$ python -q
>>> import numpy as np
>>> import numpy.linalg as la
>>> np.set_printoptions(precision=3, suppress=True, linewidth=160)
>>> def rnd(a):
...     return np.round(a, 3) + 0
... 
>>> mat = np.load("test14.npy")
>>> mat
array([[-4.646,  4.118,  3.259, -7.13 ],
       [ 2.483,  0.885,  0.727,  9.619],
       [-4.477,  3.228, -8.338,  0.139],
       [-4.509,  1.142,  8.722,  1.517],
       [-1.165,  4.888, -7.022,  5.045],
       [ 7.185,  0.201, -6.668,  1.97 ],
       [-4.086, -3.187,  8.357,  1.821],
       [-3.791, -8.595, -3.414, -0.313],
       [ 7.398,  3.684,  2.862,  4.848],
       [-9.21 ,  2.792, -1.034,  2.514],
       [-3.125, -7.412, -5.87 ,  0.918],
       [ 2.245,  9.392, -1.077,  2.364],
       [ 8.659,  2.236,  2.589, -3.649],
       [ 5.692,  7.717,  1.058, -2.632],
       [ 2.749,  8.959, -1.997,  2.863],
       [-7.259, -6.611,  1.889, -0.183],
       [ 5.871,  0.575,  7.885,  1.741],
       [-8.777,  1.529, -4.505,  0.568],
       [ 2.061, -0.033,  9.472,  2.455],
       [-5.801, -2.174, -3.295,  7.125],
       [-2.521,  7.798, -5.537,  1.474],
       [-8.999, -4.089, -0.084, -1.512]])
>>> Ac = (mat - mat.mean(axis=0)) / mat.std(axis=0)
>>> Ac.std(axis=0)
array([1., 1., 1., 1.])
>>> np.argwhere(np.abs(Ac) > 2)
array([[0, 3],
       [1, 3]])
>>> c = la.lstsq(np.delete(Ac, 1, axis=1), Ac[:, 1])[0]
>>> np.abs(c).argmax()
np.int64(0)
>>> P = mat @ la.solve(mat.T @ mat, mat.T)
>>> la.matrix_rank(np.eye(22) - P)
np.int64(18)
>>> np.allclose(P @ P, P)
True
>>> rnd(P @ mat[:, 2])
array([ 3.259,  0.727, -8.338,  8.722, -7.022, -6.668,  8.357, -3.414,  2.862, -1.034, -5.87 , -1.077,  2.589,  1.058, -1.997,  1.889,  7.885, -4.505,  9.472,
       -3.295, -5.537, -0.084])
>>> dist = la.norm(mat[:, None] - mat[None], axis=-1)
>>> (dist + 1e9 * np.eye(22)).round(6).argmin(axis=1)
array([ 3,  8, 20,  6, 20,  4,  3, 10, 16, 17,  7, 14, 13, 12, 11, 21, 18,  9, 16,  9,  4, 15])
>>> np.flatnonzero(dist[18] < dist.mean() / 2)
array([16, 18])
>>> print(la.matrix_rank(dist ** 2))
6
>>> print(rnd(dist[:5, :5]))
[[ 0.    18.661 13.717 10.653 16.329]
 [18.661  0.    15.032 13.361 10.502]
 [13.717 15.032  0.    17.242  6.287]
 [10.653 13.361 17.242  0.    16.898]
 [16.329 10.502  6.287 16.898  0.   ]]
>>> rnd(la.norm(mat, axis=1))
array([10.   , 10.   , 10.   , 10.   , 10.001, 10.   , 10.   , 10.   , 10.   , 10.   , 10.   , 10.   , 10.   , 10.   , 10.   , 10.   , 10.   , 10.   , 10.   ,
       10.   , 10.   , 10.   ])
>>> print(dist.shape)
(22, 22)
>>> np.unravel_index(dist.round(6).argmax(), dist.shape)
(np.int64(7), np.int64(13))
>>> E = np.load("run12.npy")
>>> rnd(E)
array([[-45.72 ,  75.014, -65.423, -30.412],
       [-41.65 ,  69.149, -59.841, -26.866],
       [-34.762,  59.128, -50.344, -21.019],
       [-24.804,  44.375, -36.478, -13.007],
       [-23.31 ,  42.126, -34.38 , -11.862],
       [-10.402,  22.051, -15.964,  -2.9  ],
       [ -9.185,  20.067, -14.19 ,  -2.18 ],
       [ -3.48 ,  10.289,  -5.704,   0.628],
       [  0.769,   0.671,   1.15 ,   0.759],
       [  0.72 ,   0.112,   1.142,   0.424],
       [  0.562,  -0.075,   0.921,   0.214],
       [  0.527,  -0.091,   0.868,   0.184],
       [ -0.553,   0.376,  -1.021,   0.169],
       [ -1.974,   2.076,  -4.524,   3.215],
       [ -2.011,   2.145,  -4.667,   3.443],
       [ -2.186,   2.574,  -5.581,   5.214],
       [ -2.206,   2.661,  -5.78 ,   5.687],
       [ -1.654,   3.177,  -7.679,  13.868],
       [  1.017,   1.964,  -7.884,  27.555],
       [  4.203,  -0.162,  -6.661,  39.632],
       [  4.651,  -0.485,  -6.441,  41.194],
       [ 17.593, -10.894,   1.95 ,  80.324],
       [ 19.638, -12.65 ,   3.474,  85.932],
       [ 23.953, -16.412,   6.79 ,  97.473]])
>>> t = np.radians(135)
>>> r_ = np.eye(4)
>>> r_[1, 1] = r_[0, 0] = np.cos(t)
>>> r_[1, 0], r_[0, 1] = -np.sin(t), np.sin(t)
>>> rnd(r_)
array([[-0.707,  0.707,  0.   ,  0.   ],
       [-0.707, -0.707,  0.   ,  0.   ],
       [ 0.   ,  0.   ,  1.   ,  0.   ],
       [ 0.   ,  0.   ,  0.   ,  1.   ]])
>>> A2 = E @ r_.T
>>> rnd(np.abs(A2 - E).max(axis=0))
array([131.092,  95.729,   0.   ,   0.   ])
>>> np.allclose(la.norm(E, axis=1), la.norm(A2, axis=1))
True
>>> np.allclose(E @ E.T, A2 @ A2.T)
True
>>> rnd(la.svd(E, compute_uv=False)), rnd(la.svd(A2, compute_uv=False))
(array([224.336, 142.764,   8.818,   0.   ]), array([224.336, 142.764,   8.818,   0.   ]))
>>> X = np.load("case8.npy")
>>> X
array([[ 6, -4,  6, -4],
       [ 3, -9,  3, -9],
       [ 6, -4,  6, -4],
       [ 3, -9,  3, -9]])
>>> r0, g = X[0], X[3]
>>> print(r0 @ r0)
104
>>> r0 @ g
np.int64(108)
>>> pr = (r0 @ g) / (r0 @ r0) * r0
>>> rnd(la.norm(r0 + g) ** 2 + la.norm(r0 - g) ** 2)
np.float64(568.0)
>>> la.matrix_rank(np.outer(r0, g))
np.int64(1)
>>> np.outer(r0, g)
array([[ 18, -54,  18, -54],
       [-12,  36, -12,  36],
       [ 18, -54,  18, -54],
       [-12,  36, -12,  36]])
>>> rnd(pr)
array([ 6.231, -4.154,  6.231, -4.154])
>>> rng = np.random.default_rng(963443)
>>> idx = rng.integers(0, 3, 3)
>>> W0 = np.array([[2, 4, 4], [2, 1, 2], [1, 5, 3]]) * (idx[:, None] == idx)
>>> print(W0)
[[2 4 0]
 [2 1 0]
 [0 0 3]]
>>> # splits into 2 blocks
>>> T = np.stack([W0, 5 * W0, W0[::-1]])
>>> la.matrix_rank(T)
array([3, 3, 3])
>>> rnd(la.det(T))
array([  -18., -2250.,    18.])
>>> (T @ W0.T).shape
(3, 3, 3)
>>> T.sum(axis=0)
array([[12, 24,  3],
       [14,  7,  0],
       [ 2,  4, 18]])
>>> print(rnd(la.norm(T, axis=(1, 2))))
[ 5.831 29.155  5.831]
>>> def softmax(z):
...     e = np.exp(z - z.max(axis=-1, keepdims=True))
...     return e / e.sum(axis=-1, keepdims=True)
... 
>>> rnd(softmax(W0).sum(axis=1))
array([1., 1., 1.])
>>> rnd(softmax(10 * W0[0]))
array([0., 1., 0.])
>>> scores = W0 @ W0.T / np.sqrt(3)
>>> rnd(softmax(scores)[0] @ W0)
array([2.   , 3.997, 0.   ])
>>> O, evecs = la.qr(W0[:, :2])[0], la.qr(W0[:, 2:])[0]
>>> sigma = la.svd(O.T @ evecs, compute_uv=False)
>>> (sigma > 0.9).sum()
np.int64(0)
>>> np.degrees(np.arccos(sigma.clip(0, 1)))
array([90.])
>>> sigma
array([0.])
>>> print(rnd(la.norm(O @ O.T - evecs @ evecs.T, 2)))
1.0
>>> O, _ = la.qr(np.array([[-0.4, -1.0, -1.0, 1.6, -0.3],
...     [-1.0, -0.8, 0.3, 2.3, 0.8],
...     [0.1, -0.5, -0.3, -1.2, 0.4],
...     [1.2, -1.2, 0.9, -1.6, 0.6],
...     [-1.3, 0.0, -1.2, -0.2, -0.9],
...     [0.6, 0.5, 0.1, -0.7, 0.9],
...     [0.1, -0.1, 1.1, -1.8, -0.5]]))
>>> F = O @ O.T
>>> rnd(F)
array([[ 0.688,  0.003, -0.003,  0.159,  0.077, -0.302, -0.303],
       [ 0.003,  0.997,  0.038, -0.025, -0.027, -0.02 ,  0.006],
       [-0.003,  0.038,  0.559,  0.275,  0.311,  0.265, -0.043],
       [ 0.159, -0.025,  0.275,  0.749, -0.232, -0.013,  0.179],
       [ 0.077, -0.027,  0.311, -0.232,  0.762, -0.114,  0.103],
       [-0.302, -0.02 ,  0.265, -0.013, -0.114,  0.544, -0.27 ],
       [-0.303,  0.006, -0.043,  0.179,  0.103, -0.27 ,  0.701]])
>>> # null space of dimension 2
>>> U, sigma, VT = la.svd(F)
>>> evecs = VT[:(sigma > 1e-8).sum()]
>>> x0 = F[5] + -1 * F[3] + rng.integers(2) * np.eye(7)[6]
>>> print(rnd(x0))
[-0.461  0.005 -0.01  -0.762  0.118  0.556  0.551]
>>> rnd(np.diag(evecs.T @ evecs))
array([0.688, 0.997, 0.559, 0.749, 0.762, 0.544, 0.701])
>>> la.matrix_rank(np.vstack([F, x0]))
np.int64(6)
>>> x0 = np.array([2, -3, 0, 0, 0, -3, 2])
>>> rnd(la.eigvalsh(2 * F - np.eye(7)))
array([-1., -1.,  1.,  1.,  1.,  1.,  1.])
>>> rnd(F @ F @ x0)
array([ 1.668, -2.912, -1.002,  0.789,  0.785, -2.715,  1.586])
>>> rnd(np.eye(7) - F)
array([[ 0.312, -0.003,  0.003, -0.159, -0.077,  0.302,  0.303],
       [-0.003,  0.003, -0.038,  0.025,  0.027,  0.02 , -0.006],
       [ 0.003, -0.038,  0.441, -0.275, -0.311, -0.265,  0.043],
       [-0.159,  0.025, -0.275,  0.251,  0.232,  0.013, -0.179],
       [-0.077,  0.027, -0.311,  0.232,  0.238,  0.114, -0.103],
       [ 0.302,  0.02 , -0.265,  0.013,  0.114,  0.456,  0.27 ],
       [ 0.303, -0.006,  0.043, -0.179, -0.103,  0.27 ,  0.299]])
>>> rnd(np.trace(F))
np.float64(5.0)
>>> rnd((x0 - F @ x0) @ (F @ x0))
np.float64(0.0)
>>> vals, evecs = la.eigh(F)
>>> rnd(evecs @ np.diag(vals) @ evecs.T)
array([[ 0.688,  0.003, -0.003,  0.159,  0.077, -0.302, -0.303],
       [ 0.003,  0.997,  0.038, -0.025, -0.027, -0.02 ,  0.006],
       [-0.003,  0.038,  0.559,  0.275,  0.311,  0.265, -0.043],
       [ 0.159, -0.025,  0.275,  0.749, -0.232, -0.013,  0.179],
       [ 0.077, -0.027,  0.311, -0.232,  0.762, -0.114,  0.103],
       [-0.302, -0.02 ,  0.265, -0.013, -0.114,  0.544, -0.27 ],
       [-0.303,  0.006, -0.043,  0.179,  0.103, -0.27 ,  0.701]])
>>> (vals > 1e-8).sum(), (vals < -1e-8).sum()
(np.int64(5), np.int64(0))
>>> r = la.matrix_rank(F)
>>> r
np.int64(5)
>>> null = la.svd(F)[2][r:].T
>>> rnd(F @ null)
array([[0., 0.],
       [0., 0.],
       [0., 0.],
       [0., 0.],
       [0., 0.],
       [0., 0.],
       [0., 0.]])
>>> rnd(null @ null.T)
array([[ 0.312, -0.003,  0.003, -0.159, -0.077,  0.302,  0.303],
       [-0.003,  0.003, -0.038,  0.025,  0.027,  0.02 , -0.006],
       [ 0.003, -0.038,  0.441, -0.275, -0.311, -0.265,  0.043],
       [-0.159,  0.025, -0.275,  0.251,  0.232,  0.013, -0.179],
       [-0.077,  0.027, -0.311,  0.232,  0.238,  0.114, -0.103],
       [ 0.302,  0.02 , -0.265,  0.013,  0.114,  0.456,  0.27 ],
       [ 0.303, -0.006,  0.043, -0.179, -0.103,  0.27 ,  0.299]])
>>> null.shape
(7, 2)
>>> [int(la.matrix_rank(np.delete(F, i, axis=0))) for i in range(7)]
[5, 5, 5, 5, 5, 5, 5]
>>> J = np.load("mat.npy")
>>> J
array([[0., 1., 1., 1., 1.],
       [1., 0., 1., 1., 1.],
       [1., 1., 0., 1., 1.],
       [1., 1., 1., 0., 1.],
       [1., 1., 1., 1., 0.]])
>>> np.fft.fft(J[0])
array([ 4.+0.j, -1.+0.j, -1.+0.j, -1.+0.j, -1.+0.j])
>>> J @ np.ones(5)
array([4., 4., 4., 4., 4.])
>>> print(np.allclose(J @ J.T, J.T @ J))
True
>>> O, evecs = la.qr(J[:, :3])[0], la.qr(J[:, 3:])[0]
>>> sigma = la.svd(O.T @ evecs, compute_uv=False)
>>> rnd(la.norm(O @ O.T - evecs @ evecs.T, 2))
np.float64(1.0)
>>> rnd(sigma)
array([0.878, 0.   ])
>>> print(rnd(np.degrees(np.arccos(sigma.clip(0, 1)))))
[28.561 90.   ]
>>> x0 = np.array([0, 0, 1, 3, 1])
>>> rhs = J @ x0
>>> c, lr = np.zeros(5), 1 / la.norm(J, 2) ** 2
>>> for i in range(10):
...     c -= lr * J.T @ (J @ c - rhs)
...     if i % 2 == 0: print(i, round(la.norm(J @ c - rhs), 3))
... 
0 2.296
2 2.018
4 1.774
6 1.559
8 1.37
>>> rnd(c)
array([0.524, 0.524, 1.   , 1.951, 1.   ])
>>> print(np.abs(J).max())
1.0
>>> rnd(la.svd(J, compute_uv=False))
array([4., 1., 1., 1., 1.])
>>> J - J[0]
array([[ 0.,  0.,  0.,  0.,  0.],
       [ 1., -1.,  0.,  0.,  0.],
       [ 1.,  0., -1.,  0.,  0.],
       [ 1.,  0.,  0., -1.,  0.],
       [ 1.,  0.,  0.,  0., -1.]])
>>> la.matrix_rank(J)
np.int64(5)
>>> print(J.sum(axis=1))
[4. 4. 4. 4. 4.]
>>> r0 = np.array([0, 0, 5, 1]) + 0.5
>>> M = np.eye(4) - 2 * np.outer(r0, r0) / (r0 @ r0)
>>> rnd(M)
array([[ 0.985, -0.015, -0.167, -0.045],
       [-0.015,  0.985, -0.167, -0.045],
       [-0.167, -0.167, -0.833, -0.5  ],
       [-0.045, -0.045, -0.5  ,  0.864]])
>>> # orthonormal columns
>>> x0 = np.array([0, 0, 2, 1])
>>> print(rnd(np.sort(np.abs(np.degrees(np.angle(la.eigvals(M)))))))
[  0.   0.   0. 180.]
>>> 4 - la.matrix_rank(M - np.eye(4), tol=1e-8)
np.int64(3)
>>> rnd(np.abs(la.eigvals(M)))
array([1., 1., 1., 1.])
>>> np.trace(M)
np.float64(2.0)
>>> rnd(np.abs(la.eigvals(M)).max())
np.float64(1.0)
>>> rnd(np.sort(np.abs(la.eigvals(M))))
array([1., 1., 1., 1.])
>>> rnd((M + M.T) / 2)
array([[ 0.985, -0.015, -0.167, -0.045],
       [-0.015,  0.985, -0.167, -0.045],
       [-0.167, -0.167, -0.833, -0.5  ],
       [-0.045, -0.045, -0.5  ,  0.864]])
